In [1]: import numpy as np

In [2]: np.set_printoptions(suppress=True, linewidth=140)

In [3]: mat = np.array([[-1, -1, 0, 1, 1, 0],
   ...:     [0, 0, -1, 0, 0, 1],
   ...:     [-3, -3, -1, 3, 3, 1],
   ...:     [2, 2, 0, 1, 1, 0],
   ...:     [0, 0, 2, 0, 0, 1],
   ...:     [6, 6, 2, 3, 3, 1]])

In [4]: r = np.linalg.matrix_rank(mat)

In [5]: r
Out[5]: np.int64(4)

In [6]: ns = np.linalg.svd(mat)[2][r:].T

In [7]: np.round(mat @ ns, 2) + 0
Out[7]: 
array([[0., 0.],
       [0., 0.],
       [0., 0.],
       [0., 0.],
       [0., 0.],
       [0., 0.]])

In [8]: np.linalg.matrix_rank(mat.T @ mat), np.linalg.matrix_rank(mat @ mat.T)
Out[8]: (np.int64(4), np.int64(4))

In [9]: basis = np.sign(np.array([[3, -4, -2, 4], [5, 3, -1, -3], [4, -5, 5, 3], [-1, 3, 3, -2]]))

In [10]: M2 = (np.tril(basis, -1) + np.eye(4)) @ (np.triu(basis, 1) + np.eye(4))

In [11]: evals = np.array([1, -2, -2, 4])

In [12]: M = np.rint(M2 * evals @ np.linalg.inv(M2)) + 0

In [13]: print(M)
[[-14.   9.   6.   0.]
 [-36.  19.  12.  -6.]
 [ 36. -15.  -8.  12.]
 [ 36. -21. -12.   4.]]

In [14]: rng = np.random.default_rng(56)

In [15]: M2 = M + rng.integers(-2, 3, (4, 3)) @ rng.integers(-2, 3, (3, 4))

In [16]: print(M2)
[[-10.  10.  10.   0.]
 [-36.  13.  16.  -6.]
 [ 42. -10.  -7.  10.]
 [ 36. -19. -12.   5.]]

In [17]: print(np.abs(M2 - M).sum(axis=1))
[ 9. 10. 14.  3.]

In [18]: m1 = np.loadtxt("out16.csv", delimiter=",")

In [19]: m1
Out[19]: 
array([[ 2.,  2., -1., -1.,  2., -2.,  0.,  1.,  3., -3.,  2.,  3.],
       [ 2.,  2.,  2., -1., -1.,  2., -2.,  0.,  1.,  3., -3.,  2.],
       [-1.,  2.,  2.,  2., -1., -1.,  2., -2.,  0.,  1.,  3., -3.],
       [-1., -1.,  2.,  2.,  2., -1., -1.,  2., -2.,  0.,  1.,  3.],
       [ 2., -1., -1.,  2.,  2.,  2., -1., -1.,  2., -2.,  0.,  1.],
       [-2.,  2., -1., -1.,  2.,  2.,  2., -1., -1.,  2., -2.,  0.],
       [ 0., -2.,  2., -1., -1.,  2.,  2.,  2., -1., -1.,  2., -2.],
       [ 1.,  0., -2.,  2., -1., -1.,  2.,  2.,  2., -1., -1.,  2.],
       [ 3.,  1.,  0., -2.,  2., -1., -1.,  2.,  2.,  2., -1., -1.],
       [-3.,  3.,  1.,  0., -2.,  2., -1., -1.,  2.,  2.,  2., -1.],
       [ 2., -3.,  3.,  1.,  0., -2.,  2., -1., -1.,  2.,  2.,  2.],
       [ 3.,  2., -3.,  3.,  1.,  0., -2.,  2., -1., -1.,  2.,  2.]])

In [20]: evals, evecs = np.linalg.eigh(m1)

In [21]: np.round(np.linalg.eigvalsh(m1 @ m1), 2)
Out[21]: array([  4.02,   7.39,  16.05,  19.64,  20.84,  23.78,  26.54,  38.25,  45.17,  57.84,  82.7 , 121.77])

In [22]: np.abs(evecs[:, -1]).round(6).argmax()
Out[22]: np.int64(0)

In [23]: np.round(np.linalg.eigvalsh(m1 + -1 * np.eye(12)), 2)
Out[23]: array([-8.61, -6.15, -5.88, -5.56,  1.01,  1.72,  3.01,  3.43,  5.18,  5.72,  8.09, 10.04])

In [24]: np.unique(evals.round(6) + 0, return_counts=True)[1]
Out[24]: array([1, 1, 1, 1, 1, 1, 1, 1, 1, 1, 1, 1])

In [25]: np.round(evecs.T @ m1 @ evecs, 2) + 0
Out[25]: 
array([[-7.61,  0.  ,  0.  ,  0.  ,  0.  ,  0.  ,  0.  ,  0.  ,  0.  ,  0.  ,  0.  ,  0.  ],
       [ 0.  , -5.15,  0.  ,  0.  ,  0.  ,  0.  ,  0.  ,  0.  ,  0.  ,  0.  ,  0.  ,  0.  ],
       [ 0.  ,  0.  , -4.88,  0.  ,  0.  ,  0.  ,  0.  ,  0.  ,  0.  ,  0.  ,  0.  ,  0.  ],
       [ 0.  ,  0.  ,  0.  , -4.56,  0.  ,  0.  ,  0.  ,  0.  ,  0.  ,  0.  ,  0.  ,  0.  ],
       [ 0.  ,  0.  ,  0.  ,  0.  ,  2.01,  0.  ,  0.  ,  0.  ,  0.  ,  0.  ,  0.  ,  0.  ],
       [ 0.  ,  0.  ,  0.  ,  0.  ,  0.  ,  2.72,  0.  ,  0.  ,  0.  ,  0.  ,  0.  ,  0.  ],
       [ 0.  ,  0.  ,  0.  ,  0.  ,  0.  ,  0.  ,  4.01,  0.  ,  0.  ,  0.  ,  0.  ,  0.  ],
       [ 0.  ,  0.  ,  0.  ,  0.  ,  0.  ,  0.  ,  0.  ,  4.43,  0.  ,  0.  ,  0.  ,  0.  ],
       [ 0.  ,  0.  ,  0.  ,  0.  ,  0.  ,  0.  ,  0.  ,  0.  ,  6.18,  0.  ,  0.  ,  0.  ],
       [ 0.  ,  0.  ,  0.  ,  0.  ,  0.  ,  0.  ,  0.  ,  0.  ,  0.  ,  6.72,  0.  ,  0.  ],
       [ 0.  ,  0.  ,  0.  ,  0.  ,  0.  ,  0.  ,  0.  ,  0.  ,  0.  ,  0.  ,  9.09,  0.  ],
       [ 0.  ,  0.  ,  0.  ,  0.  ,  0.  ,  0.  ,  0.  ,  0.  ,  0.  ,  0.  ,  0.  , 11.04]])

In [26]: th = np.sort(rng.uniform(-2, 2, 12))

In [27]: K = np.c_[th, th ** 2, th ** 3] @ np.array([[0, -4, -4, 5, 5], [-5, -5, 4, -5, -1], [5, 1, -5, -2, 1]])

In [28]: print(K.round(2))
[[-41.86 -13.58  45.8  -13.33 -17.1 ]
 [-15.99  -4.18  19.36  -9.78  -9.22]
 [-12.82  -3.02  16.02  -8.92  -8.09]
 [ -6.79  -0.86   9.48  -6.68  -5.63]
 [ -3.96   0.07   6.24  -5.14  -4.22]
 [ -2.85   0.39   4.88  -4.34  -3.55]
 [ -1.03   0.74   2.43  -2.56  -2.14]
 [ -0.18  -1.07  -0.72   0.82   1.03]
 [ -0.5   -6.56  -3.71  -0.72   4.23]
 [  3.93 -12.67 -11.5   -8.31   7.79]
 [  5.82 -14.   -14.15 -10.75   8.72]
 [ 17.44 -19.19 -28.91 -23.47  13.15]]

In [29]: cen = K - K.mean(axis=0)

In [30]: left, sig, vt = np.linalg.svd(cen, full_matrices=False)

In [31]: print((np.sign(left[:, 0]) == np.sign(left[0, 0])).astype(int))
[1 1 1 1 1 1 0 0 0 0 0 0]

In [32]: np.abs(left[:, 0]).argmax()
Out[32]: np.int64(0)

In [33]: cen = K - K.mean(axis=0)

In [34]: evecs = np.linalg.svd(cen)[2][:3]

In [35]: M2 = cen - cen @ evecs.T @ evecs

In [36]: print(np.round((cen @ evecs.T).std(axis=0), 2))
[24.1   8.62  3.57]

In [37]: np.linalg.norm(M2, axis=1).round(6).argmax()
Out[37]: np.int64(0)

In [38]: np.round(np.cov(cen @ evecs.T, rowvar=False), 2) + 0
Out[38]: 
array([[633.75,   0.  ,   0.  ],
       [  0.  ,  81.14,   0.  ],
       [  0.  ,   0.  ,  13.88]])
